% python3 -q
>>> import numpy as np
>>> np.set_printoptions(precision=2, suppress=True, linewidth=120)
>>> M = -2 * np.eye(9) + np.eye(9, k=1)
>>> M
array([[-2.,  1.,  0.,  0.,  0.,  0.,  0.,  0.,  0.],
       [ 0., -2.,  1.,  0.,  0.,  0.,  0.,  0.,  0.],
       [ 0.,  0., -2.,  1.,  0.,  0.,  0.,  0.,  0.],
       [ 0.,  0.,  0., -2.,  1.,  0.,  0.,  0.,  0.],
       [ 0.,  0.,  0.,  0., -2.,  1.,  0.,  0.,  0.],
       [ 0.,  0.,  0.,  0.,  0., -2.,  1.,  0.,  0.],
       [ 0.,  0.,  0.,  0.,  0.,  0., -2.,  1.,  0.],
       [ 0.,  0.,  0.,  0.,  0.,  0.,  0., -2.,  1.],
       [ 0.,  0.,  0.,  0.,  0.,  0.,  0.,  0., -2.]])
>>> vec = np.array([1, 3, 3, 2, 0, 1, 3, 2, 3])
>>> y = M @ vec
>>> print(y)
[ 1. -3. -4. -4.  1.  1. -4. -1. -6.]
>>> np.linalg.solve(M, y)
array([ 1.,  3.,  3.,  2., -0.,  1.,  3.,  2.,  3.])
>>> vec = np.array([2, 1, 3, 3, 1, 0, 1, 3, 3])
>>> y = M @ vec
>>> coef, lr = np.zeros(9), 1 / np.linalg.norm(M, 2) ** 2
>>> for i in range(5):
...     coef -= lr * M.T @ (M @ coef - y)
...     if i % 1 == 0: print(i, round(np.linalg.norm(M @ coef - y), 2))
... 
0 6.51
1 4.95
2 3.98
3 3.3
4 2.79
>>> round(float(np.linalg.cond(M)), 2)
2.75
>>> coef
array([ 1.31,  0.05,  1.94,  1.99,  0.15, -0.76,  0.2 ,  2.21,  2.47])
>>> M @ M
array([[ 4., -4.,  1.,  0.,  0.,  0.,  0.,  0.,  0.],
       [ 0.,  4., -4.,  1.,  0.,  0.,  0.,  0.,  0.],
       [ 0.,  0.,  4., -4.,  1.,  0.,  0.,  0.,  0.],
       [ 0.,  0.,  0.,  4., -4.,  1.,  0.,  0.,  0.],
       [ 0.,  0.,  0.,  0.,  4., -4.,  1.,  0.,  0.],
       [ 0.,  0.,  0.,  0.,  0.,  4., -4.,  1.,  0.],
       [ 0.,  0.,  0.,  0.,  0.,  0.,  4., -4.,  1.],
       [ 0.,  0.,  0.,  0.,  0.,  0.,  0.,  4., -4.],
       [ 0.,  0.,  0.,  0.,  0.,  0.,  0.,  0.,  4.]])
>>> print(np.linalg.matrix_rank(M - M[0, 0] * np.eye(9)))
8
